$ python3 -q
>>> import numpy as np
>>> from numpy import linalg as LA
>>> np.set_printoptions(precision=1, suppress=True, linewidth=100)
>>> rd = lambda a: np.round(a, 1) + 0
>>> F = np.load("m.npy")
>>> F
array([[13, 10,  9],
       [ 7,  6,  0],
       [ 4,  4,  6],
       [ 4,  4,  3],
       [10,  8,  9],
       [16, 12,  9],
       [ 7,  6,  6],
       [ 1,  2,  3],
       [ 1,  2,  3],
       [ 0,  0,  0],
       [ 4,  4,  3],
       [ 1,  2,  0],
       [13, 10,  9],
       [ 4,  4,  3],
       [ 0,  0,  0],
       [ 7,  6,  6],
       [ 7,  6,  9],
       [10,  8,  6],
       [ 7,  6,  9],
       [ 0,  0,  0],
       [ 7,  6,  3],
       [ 4,  4,  0],
       [ 4,  4,  0],
       [ 0,  0,  0],
       [ 7,  6,  3],
       [10,  8,  3]])
>>> # rows 7 and 8 are equal
>>> labels = F[:, 1] > np.median(F[:, 1])
>>> u = F[labels].mean(axis=0) - F[~labels].mean(axis=0)
>>> print(np.argsort(-np.abs(u).round(6), kind="stable"))
[0 1 2]
>>> x = np.array([5, 1, 3])
>>> y = F @ x
>>> rd(LA.pinv(F) @ F)
array([[1., 0., 0.],
       [0., 1., 0.],
       [0., 0., 1.]])
>>> rng = np.random.default_rng(5458)
>>> y = y + 0.3 * rng.normal(size=26)
>>> rd(y)
array([101.8,  41. ,  42.3,  33.7,  84.9, 118.9,  58.7,  16.1,  16.2,   0.1,  32.8,   7.4, 101.7,
        33.5,   0.7,  58.5,  67.9,  76.1,  68. ,   0.1,  50.3,  23.9,  23.8,   0.3,  49.9,  67.1])
>>> beta, *_ = LA.lstsq(F, y)
>>> rd(F.T @ (y - F @ beta))
array([0., 0., 0.])
>>> beta.round()
array([5., 1., 3.])
>>> rd(LA.norm(y - F @ beta))
np.float64(1.4)
>>> J = np.load("arr.npy")
>>> print(J)
[[0 0 2 1 0 3 0 0]
 [3 0 0 3 0 0 0 0]
 [0 0 0 0 0 0 0 0]
 [0 0 0 0 2 0 2 0]]
>>> # columns 4 and 6 are equal
>>> x = np.array([2, 1, 2, 2, 1, 2, 0, 0])
>>> a = np.maximum(J @ x, 0)
>>> rd(np.tanh(J @ x))
array([1., 1., 0., 1.])
>>> np.flatnonzero(a > 1e-9)
array([0, 1, 3])
>>> Y = np.array([[1, 0], [0, 3], [2, 3], [0, 0], [1, 1], [3, 0], [3, 3], [1, 2]])
>>> np.vstack([J, Y.T]).shape
(6, 8)
>>> np.einsum("ik,kj->ji", J, Y)
array([[13,  3,  0,  8],
       [ 6,  0,  0,  8]])
>>> np.einsum("ij,ij->i", J, J)
array([14, 18,  0,  8])
>>> LA.matrix_rank(J @ Y)
np.int64(2)
>>> print(np.einsum("ik,kj->ij", J, Y))
[[13  6]
 [ 3  0]
 [ 0  0]
 [ 8  8]]
>>> Y.T @ J.T
array([[13,  3,  0,  8],
       [ 6,  0,  0,  8]])
>>> m1 = np.loadtxt("data.csv", delimiter=",")
>>> m1
array([[ 3.1, -2. ,  3. ,  1. ,  1. ,  1. , -1. ],
       [-1. ,  1.1, -3. ,  3. ,  1. ,  2. ,  2. ],
       [-2. ,  1. ,  3.1, -3. ,  3. ,  2. ,  1. ],
       [ 0. ,  0. ,  2. ,  0.1, -1. , -2. ,  2. ],
       [-3. ,  1. , -3. ,  3. , -1.9, -1. ,  1. ],
       [-3. ,  3. , -3. ,  0. , -2. ,  0.1, -3. ],
       [ 3. , -2. ,  3. ,  1. ,  1. ,  1. , -0.9]])
>>> Y = m1 / LA.norm(m1, axis=1, keepdims=True)
>>> G = Y @ Y.T
>>> rd(LA.norm(Y, axis=1))
array([1., 1., 1., 1., 1., 1., 1.])
>>> (G - 2 * np.eye(7)).round(6).argmax(axis=1)
array([6, 4, 6, 6, 1, 4, 0])
>>> np.argwhere(np.triu(np.abs(G) > 0.95, 1))
array([[0, 6]])
>>> rd(np.degrees(np.arccos(np.clip(G[0, 2], -1, 1))))
np.float64(86.2)
>>> u = np.array([-1, 2, 2, 1, 0, 0, 1])
>>> Y = m1 + np.outer(u, np.eye(7)[2])
>>> Y
array([[ 3.1, -2. ,  2. ,  1. ,  1. ,  1. , -1. ],
       [-1. ,  1.1, -1. ,  3. ,  1. ,  2. ,  2. ],
       [-2. ,  1. ,  5.1, -3. ,  3. ,  2. ,  1. ],
       [ 0. ,  0. ,  3. ,  0.1, -1. , -2. ,  2. ],
       [-3. ,  1. , -3. ,  3. , -1.9, -1. ,  1. ],
       [-3. ,  3. , -3. ,  0. , -2. ,  0.1, -3. ],
       [ 3. , -2. ,  4. ,  1. ,  1. ,  1. , -0.9]])
>>> LA.matrix_rank(LA.inv(Y) - LA.inv(m1), tol=1e-8)
np.int64(1)
>>> LA.matrix_rank(Y - m1)
np.int64(1)
>>> A = np.load("test3.npy")
>>> rd(A)
array([[-0.4,  0. ,  0. , -0.4, -0.5,  0.3, -0.2,  0.5],
       [ 0. , -0.9, -0.2, -0.2,  0. , -0.1,  0.3,  0.1],
       [ 0. , -0.1, -0.5, -0.1, -0.3,  0.2, -0.3, -0.6],
       [ 0.4,  0.3, -0.4, -0.1, -0.2,  0.2,  0.5,  0.1],
       [ 0.3,  0.2,  0.2, -0.6, -0.1, -0.2,  0.3, -0.1],
       [-0.5,  0.1,  0. ,  0.1, -0.5, -0.5,  0.2, -0.3],
       [ 0.4,  0. ,  0. , -0.3, -0.1, -0.5, -0.6,  0.1],
       [-0.4,  0.1, -0.2, -0.6,  0.6,  0. ,  0. , -0.2],
       [-0.1,  0.2, -0.6,  0.1,  0.2, -0.4,  0. ,  0.4]])
>>> proj = A @ LA.solve(A.T @ A, A.T)
>>> np.allclose(proj @ proj, proj)
True
>>> np.trace(proj)
np.float64(8.0)
>>> rd(LA.eigvalsh(proj))
array([0., 1., 1., 1., 1., 1., 1., 1., 1.])
>>> Uu, sv = LA.svd(A)
Traceback (most recent call last):
  File "<python-input-53>", line 1, in <module>
    Uu, sv = LA.svd(A)
    ^^^^^^
ValueError: too many values to unpack (expected 2)
>>> Uu, sv, vt = LA.svd(A, full_matrices=False)
>>> print(Uu.shape, sv.shape, vt.shape)
(9, 8) (8,) (8, 8)
>>> rd(sv / sv[0])
array([1., 1., 1., 1., 1., 1., 1., 1.])
>>> rd(Uu.T @ Uu)
array([[1., 0., 0., 0., 0., 0., 0., 0.],
       [0., 1., 0., 0., 0., 0., 0., 0.],
       [0., 0., 1., 0., 0., 0., 0., 0.],
       [0., 0., 0., 1., 0., 0., 0., 0.],
       [0., 0., 0., 0., 1., 0., 0., 0.],
       [0., 0., 0., 0., 0., 1., 0., 0.],
       [0., 0., 0., 0., 0., 0., 1., 0.],
       [0., 0., 0., 0., 0., 0., 0., 1.]])
>>> print(rd(np.cumsum(sv ** 2) / np.sum(sv ** 2)))
[0.1 0.3 0.4 0.5 0.6 0.8 0.9 1. ]
>>> rd(np.sqrt((sv ** 2).sum())), rd(LA.norm(A))
(np.float64(2.8), np.float64(2.8))
>>> rd(sv)
array([1., 1., 1., 1., 1., 1., 1., 1.])
